% ipython --no-banner

In [1]: import numpy as np

In [2]: from numpy import linalg as LA

In [3]: np.set_printoptions(precision=3, suppress=True, linewidth=100)

In [4]: arr = np.load("arr.npy")

In [5]: arr
Out[5]: 
array([[ 4,  2,  1,  1,  5,  1],
       [ 4,  1,  5,  2,  2,  1],
       [16,  3,  4,  4,  0,  4],
       [ 4,  5,  0,  4,  4,  1],
       [ 0,  1,  1,  3,  4,  0],
       [12,  4,  0,  2,  4,  3],
       [ 4,  2,  0,  2,  0,  1],
       [16,  5,  0,  4,  4,  4],
       [16,  4,  4,  1,  0,  4],
       [ 0,  4,  4,  0,  0,  0]])

In [6]: blk = np.stack([arr, -2 * arr, arr[::-1]])

In [7]: blk.shape
Out[7]: (3, 10, 6)

In [8]: (blk @ arr.T).shape
Out[8]: (3, 10, 10)

In [9]: blk.sum(axis=0)
Out[9]: 
array([[ -4,   2,   3,  -1,  -5,  -1],
       [ 12,   3,  -1,  -1,  -2,   3],
       [  0,   2,  -4,   0,   4,   0],
       [  0,  -3,   0,  -2,  -4,   0],
       [ 12,   3,  -1,  -1,   0,   3],
       [-12,  -3,   1,   1,   0,  -3],
       [  0,   3,   0,   2,   4,   0],
       [  0,  -2,   4,   0,  -4,   0],
       [-12,  -3,   1,   1,   2,  -3],
       [  4,  -2,  -3,   1,   5,   1]])

In [10]: LA.matrix_rank(blk)
Out[10]: array([5, 5, 5])

In [11]: left, sv, vt = LA.svd(arr)

In [12]: sv.round(3) + 0
Out[12]: array([34.941,  9.448,  7.222,  4.222,  3.588,  0.   ])

In [13]: np.argmax(sv[:-1] / (sv[1:] + 1e-6)) + 1
Out[13]: np.int64(5)

In [14]: M2 = left[:, :5] @ np.diag(sv[:5]) @ vt[:5]

In [15]: round(float(LA.norm(arr - M2, 2)), 3), round(sv[5], 3)
Out[15]: (0.0, np.float64(0.0))

In [16]: LA.matrix_rank(arr, rtol=0.05)
Out[16]: np.int64(5)

In [17]: feats = np.load("sample2.npy")

In [18]: feats
Out[18]: 
array([[2, 0, 0, 0, 0, 0, 0, 0, 0],
       [3, 1, 0, 0, 0, 0, 0, 0, 0],
       [1, 2, 2, 0, 0, 0, 0, 0, 0],
       [0, 0, 0, 1, 0, 0, 0, 0, 0],
       [1, 0, 3, 1, 0, 0, 0, 0, 0],
       [2, 3, 3, 0, 0, 2, 0, 0, 0],
       [2, 1, 0, 2, 2, 0, 0, 0, 0],
       [0, 2, 2, 2, 0, 3, 3, 2, 0],
       [0, 1, 0, 3, 2, 1, 3, 0, 0]])

In [19]: M2 = feats / np.sqrt((feats ** 2).mean(axis=1, keepdims=True))

In [20]: LA.matrix_rank(feats - feats.mean(axis=1, keepdims=True))
Out[20]: np.int64(8)

In [21]: left, sv, vt = LA.svd(feats)

In [22]: sv
Out[22]: array([8.477, 5.412, 4.252, 2.61 , 1.904, 1.127, 0.86 , 0.572, 0.   ])

In [23]: M2 = left[:, :8] @ np.diag(sv[:8]) @ vt[:8]

In [24]: M2.round(3) + 0
Out[24]: 
array([[2., 0., 0., 0., 0., 0., 0., 0., 0.],
       [3., 1., 0., 0., 0., 0., 0., 0., 0.],
       [1., 2., 2., 0., 0., 0., 0., 0., 0.],
       [0., 0., 0., 1., 0., 0., 0., 0., 0.],
       [1., 0., 3., 1., 0., 0., 0., 0., 0.],
       [2., 3., 3., 0., 0., 2., 0., 0., 0.],
       [2., 1., 0., 2., 2., 0., 0., 0., 0.],
       [0., 2., 2., 2., 0., 3., 3., 2., 0.],
       [0., 1., 0., 3., 2., 1., 3., 0., 0.]])

In [25]: np.round(LA.norm(feats - M2, 2), 3), sv[8]
Out[25]: (np.float64(0.0), np.float64(0.0))

In [26]: round(float(np.abs(feats - M2).max()), 3)
Out[26]: 0.0

In [27]: LA.matrix_rank(M2)
Out[27]: np.int64(8)

In [28]: round(LA.norm(feats - M2) / LA.norm(feats), 3)
Out[28]: np.float64(0.0)

In [29]: M2 = feats / LA.norm(feats, axis=1, keepdims=True)

In [30]: cov = M2 @ M2.T

In [31]: np.argwhere(np.triu(np.abs(cov) > 0.95, 1))
Out[31]: array([], shape=(0, 2), dtype=int64)

In [32]: (np.abs(cov) > 0.9).astype(int)
Out[32]: 
array([[1, 1, 0, 0, 0, 0, 0, 0, 0],
       [1, 1, 0, 0, 0, 0, 0, 0, 0],
       [0, 0, 1, 0, 0, 1, 0, 0, 0],
       [0, 0, 0, 1, 0, 0, 0, 0, 0],
       [0, 0, 0, 0, 1, 0, 0, 0, 0],
       [0, 0, 1, 0, 0, 1, 0, 0, 0],
       [0, 0, 0, 0, 0, 0, 1, 0, 0],
       [0, 0, 0, 0, 0, 0, 0, 1, 0],
       [0, 0, 0, 0, 0, 0, 0, 0, 1]])

In [33]: t = np.radians(45)

In [34]: R = np.eye(9)

In [35]: R[0, 0] = R[5, 5] = np.cos(t)

In [36]: R[0, 5], R[5, 0] = -np.sin(t), np.sin(t)

In [37]: R
Out[37]: 
array([[ 0.707,  0.   ,  0.   ,  0.   ,  0.   , -0.707,  0.   ,  0.   ,  0.   ],
       [ 0.   ,  1.   ,  0.   ,  0.   ,  0.   ,  0.   ,  0.   ,  0.   ,  0.   ],
       [ 0.   ,  0.   ,  1.   ,  0.   ,  0.   ,  0.   ,  0.   ,  0.   ,  0.   ],
       [ 0.   ,  0.   ,  0.   ,  1.   ,  0.   ,  0.   ,  0.   ,  0.   ,  0.   ],
       [ 0.   ,  0.   ,  0.   ,  0.   ,  1.   ,  0.   ,  0.   ,  0.   ,  0.   ],
       [ 0.707,  0.   ,  0.   ,  0.   ,  0.   ,  0.707,  0.   ,  0.   ,  0.   ],
       [ 0.   ,  0.   ,  0.   ,  0.   ,  0.   ,  0.   ,  1.   ,  0.   ,  0.   ],
       [ 0.   ,  0.   ,  0.   ,  0.   ,  0.   ,  0.   ,  0.   ,  1.   ,  0.   ],
       [ 0.   ,  0.   ,  0.   ,  0.   ,  0.   ,  0.   ,  0.   ,  0.   ,  1.   ]])

In [38]: M2 = feats @ R.T

In [39]: round(float(LA.det(R)), 3), np.round(np.trace(R), 3)
Out[39]: (1.0, np.float64(8.414))

In [40]: np.abs(M2 - feats).max(axis=0)
Out[40]: array([2.121, 0.   , 0.   , 0.   , 0.   , 2.121, 0.   , 0.   , 0.   ])

In [41]: np.allclose(LA.norm(feats, axis=1), LA.norm(M2, axis=1))
Out[41]: True
